>>> import numpy as np
>>> import numpy.linalg as la
>>> np.set_printoptions(suppress=True, linewidth=140)
>>> mat = np.loadtxt("out11.csv", delimiter=",")
>>> print(mat.round(3))
[[-0.808  0.447  0.36   0.124 -0.043]
 [-0.303 -0.48  -0.095 -0.241 -0.781]
 [ 0.    -0.204 -0.097  0.961 -0.16 ]
 [-0.303  0.214 -0.922 -0.03   0.108]
 [-0.404 -0.694  0.042 -0.045  0.592]]
>>> q, Rm = la.qr(mat)
>>> print(np.round(q @ Rm, 3))
[[-0.808  0.447  0.36   0.124 -0.043]
 [-0.303 -0.48  -0.095 -0.241 -0.781]
 [ 0.    -0.204 -0.097  0.961 -0.16 ]
 [-0.303  0.214 -0.922 -0.03   0.108]
 [-0.404 -0.694  0.042 -0.045  0.592]]
>>> J = np.load("m.npy")
>>> print(J.round(3))
[[ 1.     0.     0.     0.     0.     0.     0.   ]
 [ 0.    -0.5    0.    -0.866  0.     0.     0.   ]
 [ 0.     0.     1.     0.     0.     0.     0.   ]
 [ 0.     0.866  0.    -0.5    0.     0.     0.   ]
 [ 0.     0.     0.     0.     1.     0.     0.   ]
 [ 0.     0.     0.     0.     0.     1.     0.   ]
 [ 0.     0.     0.     0.     0.     0.     1.   ]]
>>> A2 = la.inv(J)
>>> print(round(float(la.cond(J)), 3))
1.0
>>> print(A2.round(3))
[[ 1.     0.     0.     0.     0.     0.     0.   ]
 [ 0.    -0.5    0.     0.866  0.     0.     0.   ]
 [ 0.     0.     1.     0.     0.     0.     0.   ]
 [-0.    -0.866 -0.    -0.5   -0.    -0.    -0.   ]
 [ 0.     0.     0.     0.     1.     0.     0.   ]
 [ 0.     0.     0.     0.     0.     1.     0.   ]
 [ 0.     0.     0.     0.     0.     0.     1.   ]]
>>> print(np.allclose(A2, J.T))
True
>>> print(round(la.det(J) * la.det(A2), 3))
1.0
>>> rng = np.random.default_rng(5086)
>>> z = rng.permutation(7)
>>> print(z)
[1 4 2 3 5 0 6]
>>> A2 = J[z][:, z]
>>> print(round(la.det(A2), 3), round(la.det(J[z]), 3))
1.0 -1.0
>>> print(np.trace(A2))
4.0
>>> print(np.round(np.diag(A2), 3))
[-0.5  1.   1.  -0.5  1.   1.   1. ]
>>> print(np.round(np.sort(np.abs(la.eigvals(A2))), 3))
[1. 1. 1. 1. 1. 1. 1.]
>>> print(A2.round(3))
[[-0.5    0.     0.    -0.866  0.     0.     0.   ]
 [ 0.     1.     0.     0.     0.     0.     0.   ]
 [ 0.     0.     1.     0.     0.     0.     0.   ]
 [ 0.866  0.     0.    -0.5    0.     0.     0.   ]
 [ 0.     0.     0.     0.     1.     0.     0.   ]
 [ 0.     0.     0.     0.     0.     1.     0.   ]
 [ 0.     0.     0.     0.     0.     0.     1.   ]]
>>> w1 = np.array([[-6, 0, 0, 5, 5, -3],
...     [2, 2, -5, 8, 8, 3],
...     [-8, -6, 7, -4, 4, -9],
...     [-8, -5, 6, -4, 9, 2],
...     [3, 7, 9, -6, 4, 5],
...     [9, -5, -5, -9, -2, -8],
...     [9, 4, 5, 5, 0, -6]])
>>> c = np.array([0, 1, 0, 0, 1, 2])
>>> hid = np.maximum(J @ w1 + c, 0)
>>> print((hid > 0).astype(int))
[[0 1 0 1 1 0]
 [1 1 0 0 0 0]
 [0 0 1 0 1 0]
 [1 1 0 1 1 1]
 [1 1 1 0 1 1]
 [1 0 0 0 0 0]
 [1 1 1 1 1 0]]
>>> print(np.round((hid > 0).mean(axis=0), 3))
[0.714 0.714 0.429 0.429 0.714 0.286]
>>> print(la.matrix_rank(hid))
6
>>> C = np.array([[-2, 3, 3],
...     [1, 2, 0],
...     [3, 0, -1],
...     [1, -2, 1],
...     [1, 2, 2],
...     [-2, -3, -2]])
>>> print((hid @ C).round(6).argmax(axis=1))
[2 1 0 2 0 1 1]
>>> print(np.round(hid @ C, 3))
[[ 12.      4.     17.   ]
 [ -7.526  26.445  17.785]
 [ 26.     10.      3.   ]
 [ -1.072   5.866  25.785]
 [ 20.     14.     -4.   ]
 [-18.     27.     27.   ]
 [  8.     29.     29.   ]]
>>> x = np.array([2, -3, -1, 1, -2, 1, -3])
>>> y = J @ x
>>> print(y.round(3))
[ 2.     0.634 -1.    -3.098 -2.     1.    -3.   ]
>>> print(np.round(la.solve(J, J[:, 0]), 3))
[ 1.  0.  0. -0.  0.  0.  0.]
>>> print(np.round(la.solve(J, y), 3))
[ 2. -3. -1.  1. -2.  1. -3.]
>>> print(np.round(la.solve(J, y + J[:, 3]), 3))
[ 2. -3. -1.  2. -2.  1. -3.]
>>> print(np.round(la.solve(J, -2 * y), 3))
[-4.  6.  2. -2.  4. -2.  6.]
>>> print(np.round(la.solve(J.T, J[4]), 3))
[ 0. -0.  0.  0.  1.  0.  0.]
>>> print(np.round(J @ J, 3))
[[ 1.     0.     0.     0.     0.     0.     0.   ]
 [ 0.    -0.5    0.     0.866  0.     0.     0.   ]
 [ 0.     0.     1.     0.     0.     0.     0.   ]
 [ 0.    -0.866  0.    -0.5    0.     0.     0.   ]
 [ 0.     0.     0.     0.     1.     0.     0.   ]
 [ 0.     0.     0.     0.     0.     1.     0.   ]
 [ 0.     0.     0.     0.     0.     0.     1.   ]]
>>> print(np.round(np.sort(la.eigvals(J).real), 3))
[-0.5 -0.5  1.   1.   1.   1.   1. ]
>>> print(round(la.det(J), 3))
1.0
>>> sigma = 5 * 0.7 ** np.arange(4)
>>> q, _ = la.qr(np.array([[-0.2, 0.9, 1.5, -0.9],
...     [0.8, 0.3, 0.2, 0.7],
...     [0.1, -1.1, 1.7, -0.1],
...     [-0.5, -1.3, -1.0, -1.4]]))
>>> arr = rng.normal(size=(18, 4)) * sigma @ q
>>> print(arr.round(3))
[[-2.429  0.322 -3.984 -2.167]
 [ 1.779  1.439 -0.03   0.508]
 [ 4.781  5.471  0.708 -1.555]
 [-1.484  4.893 -0.088 -3.241]
 [-0.489  0.033 -1.285 -0.465]
 [-0.017 -0.825 -1.291  0.185]
 [ 1.664 -1.893 -1.863  1.216]
 [-0.63  -5.691 -5.913  8.315]
 [ 1.843  1.103 -3.155  0.932]
 [ 0.447 -0.375  2.452  2.413]
 [-2.735 -2.015 -0.877 -2.096]
 [ 0.662 -0.889 -1.94   1.046]
 [-0.58  -1.272  0.622  3.825]
 [ 4.657 -0.502  5.362 -0.381]
 [-2.642  1.489  0.711 -6.692]
 [ 0.617  4.612  7.666 -6.84 ]
 [-1.099  1.21  -3.89   1.558]
 [ 0.367  4.706 -1.333 -1.037]]
>>> A2 = arr / np.sqrt((arr ** 2).mean(axis=1, keepdims=True))
>>> print(la.matrix_rank(arr - arr.mean(axis=1, keepdims=True)))
3
>>> print(A2[12].round(3))
[-0.282 -0.618  0.302  1.857]
>>> print(np.round(la.norm(A2, axis=1), 3))
[2. 2. 2. 2. 2. 2. 2. 2. 2. 2. 2. 2. 2. 2. 2. 2. 2. 2.]
>>> cen = (arr - arr.mean(axis=0)) / arr.std(axis=0)
>>> print(np.argwhere(np.abs(cen) > 2))
[[ 2  0]
 [ 7  1]
 [ 7  3]
 [13  0]
 [15  2]]
>>> c = la.lstsq(np.delete(cen, 0, axis=1), cen[:, 0])[0]
>>> print(np.abs(c).argmax())
2
>>> A2 = np.array([[3, -5], [1, 1], [5, 2], [-2, 0]])
>>> print(la.matrix_rank(np.vstack([arr, A2.T])))
4
>>> print(np.round(np.einsum("ij->j", arr), 3))
[ 4.713 11.816 -8.129 -4.476]
>>> print(np.vstack([arr, A2.T]).shape)
(20, 4)
>>> A = np.load("layer8.npy")
>>> print(A)
[[ 1  0  1]
 [-2  2 -2]
 [ 1  2  2]
 [ 2 -2  1]
 [ 3 -2  3]]
>>> A2 = np.array([[3, 2, 3], [1, 3, 0], [2, 1, 2]])
>>> print(la.matrix_rank(A @ A2))
3
>>> print(A @ A2)
[[  5   3   5]
 [ -8   0 -10]
 [  9  10   7]
 [  6  -1   8]
 [ 13   3  15]]
>>> C2 = A.T @ A
>>> print(C2)
[[ 19 -12  18]
 [-12  16  -8]
 [ 18  -8  19]]
>>> print((A @ A.T).shape)
(5, 5)
>>> print(la.matrix_rank(C2))
3
>>> print(np.trace(C2), (A ** 2).sum())
54 54
>>> print(np.round(la.svd(A, compute_uv=False) ** 2, 3))
[44.152  9.623  0.226]
>>> print(np.diag(C2))
[19 16 19]
>>> print(np.allclose(C2, C2.T))
True
>>> A2 = np.c_[A[:, :1] @ np.array([[0]]), np.array([-3, 3, 3, 1, 1])]
>>> print(A2)
[[ 0 -3]
 [ 0  3]
 [ 0  3]
 [ 0  1]
 [ 0  1]]
>>> print(np.round(la.norm(A2 - A @ la.lstsq(A, A2)[0], axis=0), 3))
[0.    4.564]
>>> hat = A @ la.solve(A.T @ A, A.T)
>>> print(np.round(hat @ A[:, 1], 3) + 0)
[ 0.  2.  2. -2. -2.]
>>> print(np.round(la.eigvalsh(hat), 3) + 0)
[0. 0. 1. 1. 1.]
>>> print(np.round((np.eye(5) - hat) @ A, 3) + 0)
[[0. 0. 0.]
 [0. 0. 0.]
 [0. 0. 0.]
 [0. 0. 0.]
 [0. 0. 0.]]
>>> print(hat.round(3))
[[ 0.167  0.083  0.25   0.25   0.083]
 [ 0.083  0.542  0.125  0.125 -0.458]
 [ 0.25   0.125  0.875 -0.125  0.125]
 [ 0.25   0.125 -0.125  0.875  0.125]
 [ 0.083 -0.458  0.125  0.125  0.542]]
>>> th = np.radians(30)
>>> Rm = np.eye(3)
>>> Rm[1, 1] = Rm[2, 2] = np.cos(th)
>>> Rm[1, 2], Rm[2, 1] = -np.sin(th), np.sin(th)
>>> print(Rm.round(3))
[[ 1.     0.     0.   ]
 [ 0.     0.866 -0.5  ]
 [ 0.     0.5    0.866]]
>>> A2 = A @ Rm.T
>>> print(np.allclose(la.norm(A, axis=1), la.norm(A2, axis=1)))
True
>>> print(np.round(np.abs(A2 - A).max(axis=0), 3))
[0.    1.268 1.402]
